% python3 -q
>>> import numpy as np
>>> import numpy.linalg as la
>>> np.set_printoptions(precision=3, suppress=True, linewidth=200, legacy="1.25")
>>> J = np.load("run1.npy")
>>> J
array([[0, 1],
       [1, 0]])
>>> w, evecs = la.eigh(J)
>>> x = np.array([2, 2])
>>> x @ J @ x
8
>>> np.abs(J).sum(axis=1).max(), np.abs(w).max()
(1, 1.0)
>>> la.eigvalsh(J[1:, 1:])
array([0.])
>>> (np.sign(evecs[:, -1].round(6)) == np.sign(evecs[0, -1].round(6))).astype(int)
array([1, 1])
>>> def softmax(z):
...     e = np.exp(z - z.max(axis=-1, keepdims=True))
...     return e / e.sum(axis=-1, keepdims=True)
... 
>>> softmax(J).sum(axis=1)
array([1., 1.])
>>> scores = J @ J.T / np.sqrt(2)
>>> softmax(scores).round(6).argmax(axis=1)
array([0, 1])
>>> x = np.array([-1, 0])
>>> y = J @ x
>>> y
array([ 0, -1])
>>> la.solve(J, 4 * y)
array([-4.,  0.])
>>> la.solve(J.T, J[1])
array([0., 1.])
>>> np.round(la.det(J[::-1]), 3)
1.0
>>> np.poly(J)
array([ 1.,  0., -1.])
>>> A2 = np.array([[1, 6, -9, -1], [7, 2, 2, 5], [-1, -2, -4, 7], [-7, 5, -6, 5]])
>>> K = np.triu(A2, 1)
>>> K
array([[ 0,  6, -9, -1],
       [ 0,  0,  2,  5],
       [ 0,  0,  0,  7],
       [ 0,  0,  0,  0]])
>>> Uu, sv, Vt = la.svd(K)
>>> sv
array([11.267,  8.261,  0.902,  0.   ])
>>> A2 = Uu[:, :3] @ np.diag(sv[:3]) @ Vt[:3]
>>> la.matrix_rank(A2)
3
>>> A2.round(3) + 0
array([[ 0.,  6., -9., -1.],
       [ 0.,  0.,  2.,  5.],
       [ 0.,  0.,  0.,  7.],
       [ 0.,  0.,  0.,  0.]])
>>> la.matrix_power(J, 100)
array([[1, 0],
       [0, 1]])
>>> J @ np.ones(2)
array([1., 1.])
>>> pr = np.eye(2)[0]
>>> for _ in range(6):
...     pr = pr @ J
...     print(pr.round(3))
... 
[0. 1.]
[1. 0.]
[0. 1.]
[1. 0.]
[0. 1.]
[1. 0.]
>>> x = np.array([9, 4])
>>> 2 - la.matrix_rank(J - np.eye(2), tol=1e-8)
1
>>> J.T @ (J @ x)
array([9, 4])
>>> np.abs(la.eigvals(J))
array([1., 1.])
>>> round(la.det(J), 3)
-1.0
>>> np.sort(np.abs(np.degrees(np.angle(la.eigvals(J)))))
array([  0., 180.])
>>> la.inv(J)
array([[0., 1.],
       [1., 0.]])
